In [1]: import numpy as np

In [2]: import numpy.linalg as la

In [3]: np.set_printoptions(precision=2, suppress=True, linewidth=160, legacy="1.25")

In [4]: K = np.load("dump.npy")

In [5]: print(K)
[[-0.27 -0.3   1.25 -0.33 -1.27 -0.21 -1.01  1.59  0.38 -0.06  0.99  0.83 -0.21  0.29]
 [ 1.49 -1.01 -0.03 -1.41  0.76 -0.15 -0.2   0.27 -0.08  0.65  0.03  0.98 -1.18  0.48]
 [ 0.07 -0.05  0.05  0.3  -0.57  0.59  0.1  -1.79  0.58  0.81  0.22  0.51 -1.03  1.63]
 [-0.26 -2.41  0.31  0.62  0.69 -0.01 -0.31 -0.37 -0.11 -0.24  1.14  0.58  0.27  0.4 ]
 [ 0.91  0.92 -0.18 -0.75  0.12  1.05 -1.35  0.84 -0.32  0.32  1.3   0.14  0.6   0.9 ]
 [ 0.09 -1.72  0.81 -0.26  0.05 -1.05 -1.88 -0.11  0.41 -0.15  0.43 -0.09 -0.37 -0.4 ]
 [-0.79 -0.96  1.07 -1.4  -0.35 -0.4  -0.79  1.02  0.39 -0.81  0.52  0.08 -1.    0.55]
 [ 0.71  0.31  0.53 -1.4   0.05 -0.39  0.53 -0.14  0.06  0.55 -0.73 -0.32 -1.6  -1.48]
 [-0.1  -0.27  0.53 -0.48  1.19  0.63 -0.29 -0.69  1.4   0.43  0.11  1.71 -0.72  0.64]
 [ 1.05  0.43  1.14 -0.78 -0.36  1.01  0.98  0.42  1.41 -0.06 -0.61  1.04  0.22 -0.13]
 [ 1.14  0.98  1.2   0.37  0.23 -0.21 -0.76 -0.7   0.34  0.34 -0.71  0.13  0.82  1.6 ]
 [-0.13 -0.72  0.64  1.94 -0.69 -0.35  1.   -0.35  0.16 -0.18 -0.17  0.32 -1.47 -0.44]
 [ 0.81  0.28 -0.63 -0.07 -0.78 -0.49 -1.1   0.35  1.83 -0.19 -1.23 -0.42 -0.2  -0.74]
 [-1.04  0.01 -0.15 -1.14  1.07 -0.18  0.46 -0.93  1.32  0.9   0.42  1.1   0.23  0.59]
 [-1.09 -0.44  0.67  0.81 -0.24 -0.74  1.31 -0.65 -1.72  0.3  -0.14 -0.46  0.6   0.35]
 [-0.15  1.11  1.24  1.52 -0.77 -1.07 -0.36 -0.04 -0.33  0.83  0.79 -0.35 -0.63  0.26]
 [-1.82 -0.43  0.67  1.23  0.06  0.09  0.99  0.74  0.28 -0.18 -0.41  0.04  0.48  1.21]
 [-0.25 -0.83 -0.12  0.9   0.11 -0.82  0.51  1.04  2.24 -0.23  0.45 -0.18  0.35  0.07]
 [ 0.41  0.53  0.54  0.48 -0.43 -0.08  1.95  0.6   0.66 -0.41  0.09 -1.09 -1.07 -0.86]
 [ 0.44 -0.24 -0.1   0.69  0.81  1.27  0.57  0.04  0.37  0.41  0.97  1.46  0.72  1.33]
 [-0.47 -0.13  0.38 -0.59  1.54 -1.78  0.27  1.05 -0.29 -0.14 -0.85 -0.19 -0.78 -0.26]
 [ 1.06 -0.05 -1.51  0.25  0.63  0.61  1.43 -0.51  0.35 -0.08 -0.6   1.36  0.34  0.14]
 [-0.14  0.18  1.39 -0.44 -1.32  0.6   1.04  1.07 -0.77  0.68  0.76  0.35  0.78  0.4 ]
 [-0.34  0.04 -1.05  1.52 -0.24  0.44  0.36 -0.11 -0.64 -1.06 -0.67  0.43  0.43  1.66]
 [ 0.47 -0.31 -1.22  0.9   0.97  0.05 -0.18 -0.71  0.49  0.2   1.09  0.75 -1.6   0.54]
 [ 0.18 -1.58  0.14 -0.02  0.72  0.31 -0.49 -0.22 -0.37  0.11  0.82 -1.8  -1.03 -0.64]
 [ 1.15  1.16  1.14 -0.23 -0.97  0.49  0.39 -0.36 -0.03  0.19 -0.07  0.94  1.61  0.14]
 [-0.05  0.95  0.25 -0.18  0.67 -0.04  0.22  0.73 -2.37 -0.57 -0.54 -0.08  0.45  0.73]
 [-1.01  0.3   0.13  0.65  0.6  -0.18  0.82 -2.   -0.49  0.98  0.48  0.46 -0.34 -0.79]
 [ 0.76  0.2   0.93  0.65  0.71 -0.52  0.12  0.07  0.85  0.11 -0.92 -2.11 -0.54  0.03]
 [ 0.63  0.02 -0.83 -1.    0.67 -0.48 -0.29  0.    0.4   0.34  1.92  1.08  0.9   0.47]
 [ 1.19 -0.65  0.49 -0.44 -0.48 -0.32  1.72 -0.66 -1.47 -0.21 -0.13 -0.39  0.55  0.56]
 [ 0.28  0.38 -0.1  -1.12  1.47  0.98 -0.6  -1.07 -0.89 -0.09  0.16 -0.09  0.07  1.42]
 [ 0.28 -0.53  0.48 -0.98 -1.19 -0.36 -0.43 -0.04 -0.69  0.06 -0.11  0.23  1.86 -1.31]
 [-0.2  -1.02 -0.36 -0.38 -1.45 -0.5   0.33  1.43  0.37  0.07 -1.07  0.71 -0.95 -0.66]]

In [6]: A2 = np.c_[K[:, :10] @ np.array([[4, 4, 4, 0, 4, 2, 2, 1, 1, 3],
   ...:     [2, 5, 0, 2, 0, 1, 1, 5, 2, 4],
   ...:     [1, 4, 4, 1, 1, 4, 3, 1, 0, 5],
   ...:     [5, 0, 2, 2, 1, 1, 0, 0, 3, 3],
   ...:     [3, 3, 3, 0, 5, 5, 1, 1, 4, 5],
   ...:     [1, 2, 4, 1, 5, 4, 2, 1, 1, 4],
   ...:     [2, 5, 1, 3, 2, 3, 5, 4, 4, 3],
   ...:     [3, 5, 1, 5, 5, 1, 1, 0, 1, 3],
   ...:     [2, 3, 1, 5, 4, 3, 2, 3, 0, 0],
   ...:     [2, 4, 3, 2, 3, 3, 3, 0, 5, 2]]), np.array([2, 2, 1, 0, 0, 1, 3, 2, 0, 3, 2, 0, 1, 1, 0, 0, 2, 0, 0, 3, 3, 1, 3, 2, 3, 1, 3, 0, 1, 1, 0, 2, 1, 2, 0])]

In [7]: A2
Out[7]: 
array([[ -2.71,   1.99,  -0.61,   6.48,  -0.29,  -3.84,  -1.66,  -4.9 ,  -9.9 ,  -2.32,   2.  ],
       [  0.54,   5.48,   6.64,  -3.37,  10.15,   5.02,   3.4 ,  -4.02,   0.85,   0.76,   2.  ],
       [ -1.78,  -3.77,   3.05,  -2.99,  -3.27,   2.78,   3.15,   2.03,   1.84,  -2.78,   1.  ],
       [ -2.82, -14.49,   1.96,  -7.09,  -0.34,  -0.01,  -4.19, -12.89,  -3.28,  -6.12,   0.  ],
       [  2.78,   7.75,   6.11,   0.4 ,   9.74,   2.86,  -1.17,   0.14,  -0.93,   7.17,   0.  ],
       [ -8.04, -16.27,  -3.  ,  -8.64,  -7.21,  -7.48, -10.3 , -14.99, -13.36, -13.56,   1.  ],
       [-11.82,  -6.45,  -6.14,  -0.99,  -4.59,  -5.62,  -5.06,  -7.26, -14.9 ,  -9.34,   3.  ],
       [ -1.39,  10.21,   2.85,   0.25,   2.52,   4.42,   6.87,   4.75,   1.67,   2.78,   2.  ],
       [  2.4 ,   6.22,   8.56,   3.2 ,  11.61,  13.57,   5.52,   3.94,   3.61,   6.22,   0.  ],
       [  8.15,  22.84,  12.79,  13.42,  17.33,  15.96,  15.57,  13.14,   3.18,  14.55,   3.  ],
       [  7.79,   9.61,   9.85,   0.29,   3.59,   7.8 ,   3.87,   5.24,   2.88,  11.06,   2.  ],
       [  6.87,  -1.32,   2.72,   4.42,  -2.79,   1.26,   3.98,   0.35,   3.89,   2.49,   0.  ],
       [  2.12,  -0.22,  -3.21,   6.52,   2.49,  -4.58,  -3.81,   1.4 ,  -7.45,  -8.3 ,   1.  ],
       [ -4.39,   3.35,  -1.  ,   2.54,   3.25,   7.93,   4.9 ,   5.55,   5.07,  -2.23,   1.  ],
       [ -4.15,  -6.74,  -3.9 ,  -6.65, -14.39,  -4.27,   1.03,  -3.52,   4.85,  -0.83,   0.  ],
       [  7.24,   5.79,   2.57,   4.16,  -6.79,  -0.46,   1.61,   2.37,   5.15,   7.08,   0.  ],
       [  3.35,   2.38,  -0.13,  10.07,   1.63,   4.51,   3.89,   1.65,   5.14,   5.35,   2.  ],
       [  9.39,   6.61,   0.47,  16.67,  10.72,   4.96,   4.16,   3.53,   2.34,  -0.51,   0.  ],
       [ 10.47,  18.09,   5.13,  13.81,   8.42,   8.72,  12.82,  12.87,   7.46,  11.85,   0.  ],
       [ 11.15,  10.93,  12.46,   6.65,  16.8 ,  14.15,   8.55,   4.61,  10.91,  13.71,   3.  ],
       [  0.96,   5.22,  -3.43,   1.49,   0.92,   1.01,  -0.55,  -0.77,   3.31,   2.46,   3.  ],
       [  8.25,   6.39,   4.06,   2.83,  10.65,   6.46,   6.49,   7.31,   9.65,   4.37,   1.  ],
       [  0.74,  14.1 ,   5.94,   7.45,   3.18,   4.74,  10.72,   3.28,   2.85,   9.42,   3.  ],
       [  1.98, -10.11,  -5.05,  -2.28,  -5.46,  -6.89,  -5.92,  -1.47,  -0.19,  -2.36,   2.  ],
       [  6.39,  -3.72,   2.11,  -1.23,   5.31,   2.52,  -1.99,  -0.53,   6.05,  -0.45,   3.  ],
       [ -2.09,  -8.06,   3.89,  -6.95,   2.76,   1.69,  -2.54,  -9.62,  -1.48,  -2.21,   1.  ],
       [  4.51,  13.85,   8.32,   3.09,   2.54,   6.19,   8.99,   9.08,   1.54,  10.68,   3.  ],
       [ -0.23,   2.84,  -0.84,  -6.93,  -4.08,  -2.57,  -2.43,  -0.65,   2.71,   9.26,   0.  ],
       [ -1.82,  -4.03,   0.13,  -6.18,  -8.54,   3.66,   2.97,   2.85,   9.94,   1.47,   1.  ],
       [ 11.6 ,  12.79,   9.48,   7.29,   9.89,  10.87,   6.88,   5.91,   6.53,  11.94,   1.  ],
       [ -0.84,   1.46,  -1.58,  -1.46,   3.68,  -0.26,  -1.13,   0.13,   0.41,  -3.94,   0.  ],
       [ -1.91,   1.44,   2.08,  -7.92,  -5.56,  -0.97,   6.45,   0.1 ,   1.5 ,   1.18,   2.  ],
       [ -4.8 ,  -2.39,   3.98, -12.38,   1.77,   4.88,  -2.05,  -0.54,   0.62,   4.58,   1.  ],
       [-10.53,  -8.08,  -4.91,  -7.72, -10.77,  -9.64,  -3.83,  -7.23, -10.3 , -10.5 ,   2.  ],
       [ -4.12,  -2.5 ,  -7.01,   6.47,  -1.79,  -8.75,  -0.92,  -5.18,  -6.58, -11.45,   0.  ]])

In [8]: la.matrix_rank(A2)
Out[8]: 11

In [9]: la.matrix_rank(np.c_[K, A2])
Out[9]: 15
